In [1]: import numpy as np

In [2]: np.set_printoptions(precision=4, suppress=True, linewidth=160)

In [3]: rnd = lambda a: np.round(a, 4) + 0

In [4]: out = np.array([[2], [2], [0], [0], [-2], [0], [0], [-1]])

In [5]: basis = np.array([[0, -4, 3]])

In [6]: mat = out @ basis

In [7]: mat
Out[7]: 
array([[ 0, -8,  6],
       [ 0, -8,  6],
       [ 0,  0,  0],
       [ 0,  0,  0],
       [ 0,  8, -6],
       [ 0,  0,  0],
       [ 0,  0,  0],
       [ 0,  4, -3]])

In [8]: # rows and columns are dependent

In [9]: U, sigma, VT = np.linalg.svd(mat)

In [10]: vecs = VT[:(sigma > 1e-8).sum()]

In [11]: rng = np.random.default_rng(670353)

In [12]: x0 = mat[5] + 5 * mat[3] + rng.integers(2) * np.eye(3)[2]

In [13]: x0
Out[13]: array([0., 0., 1.])

In [14]: rnd(np.linalg.norm(x0 - vecs.T @ vecs @ x0))
Out[14]: np.float64(0.8)

In [15]: np.linalg.matrix_rank(np.vstack([mat, x0]))
Out[15]: np.int64(2)

In [16]: J = np.load("m.npy")

In [17]: J
Out[17]: 
array([[1.    , 0.7   , 0.49  , 0.343 , 0.2401, 0.1681, 0.1176],
       [0.7   , 1.    , 0.7   , 0.49  , 0.343 , 0.2401, 0.1681],
       [0.49  , 0.7   , 1.    , 0.7   , 0.49  , 0.343 , 0.2401],
       [0.343 , 0.49  , 0.7   , 1.    , 0.7   , 0.49  , 0.343 ],
       [0.2401, 0.343 , 0.49  , 0.7   , 1.    , 0.7   , 0.49  ],
       [0.1681, 0.2401, 0.343 , 0.49  , 0.7   , 1.    , 0.7   ],
       [0.1176, 0.1681, 0.2401, 0.343 , 0.49  , 0.7   , 1.    ]])

In [18]: x0 = np.ones(7)

In [19]: for _ in range(4):
    ...:     x0 = J @ x0
    ...:     x0 /= np.linalg.norm(x0)
    ...:     print(round(x0 @ J @ x0, 4))
    ...: 
3.6772
3.6789
3.679
3.679

In [20]: print(rnd(x0))
[0.3038 0.3737 0.4177 0.4327 0.4177 0.3737 0.3038]

In [21]: t3 = np.stack([J, 2 * J, J[::-1]])

In [22]: t3.shape
Out[22]: (3, 7, 7)

In [23]: rnd(np.linalg.det(t3))
Out[23]: array([ 0.0176,  2.2523, -0.0176])

In [24]: rnd(np.einsum("bij,cij->bc", t3, t3))
Out[24]: 
array([[16.7088, 33.4175, 11.5851],
       [33.4175, 66.8351, 23.1703],
       [11.5851, 23.1703, 16.7088]])

In [25]: rnd(np.linalg.norm(t3, axis=(1, 2)))
Out[25]: array([4.0876, 8.1753, 4.0876])

In [26]: x0 = np.array([1, 3, 1])

In [27]: np.einsum("ij,j->i", mat, x0)
Out[27]: array([-18, -18,   0,   0,  18,   0,   0,   9])

In [28]: mat @ x0
Out[28]: array([-18, -18,   0,   0,  18,   0,   0,   9])

In [29]: print(np.linalg.norm(mat @ x0) <= np.linalg.norm(mat, 2) * np.linalg.norm(x0) + 1e-9)
True

In [30]: np.sign((mat @ x0).round(6))
Out[30]: array([-1, -1,  0,  0,  1,  0,  0,  1])
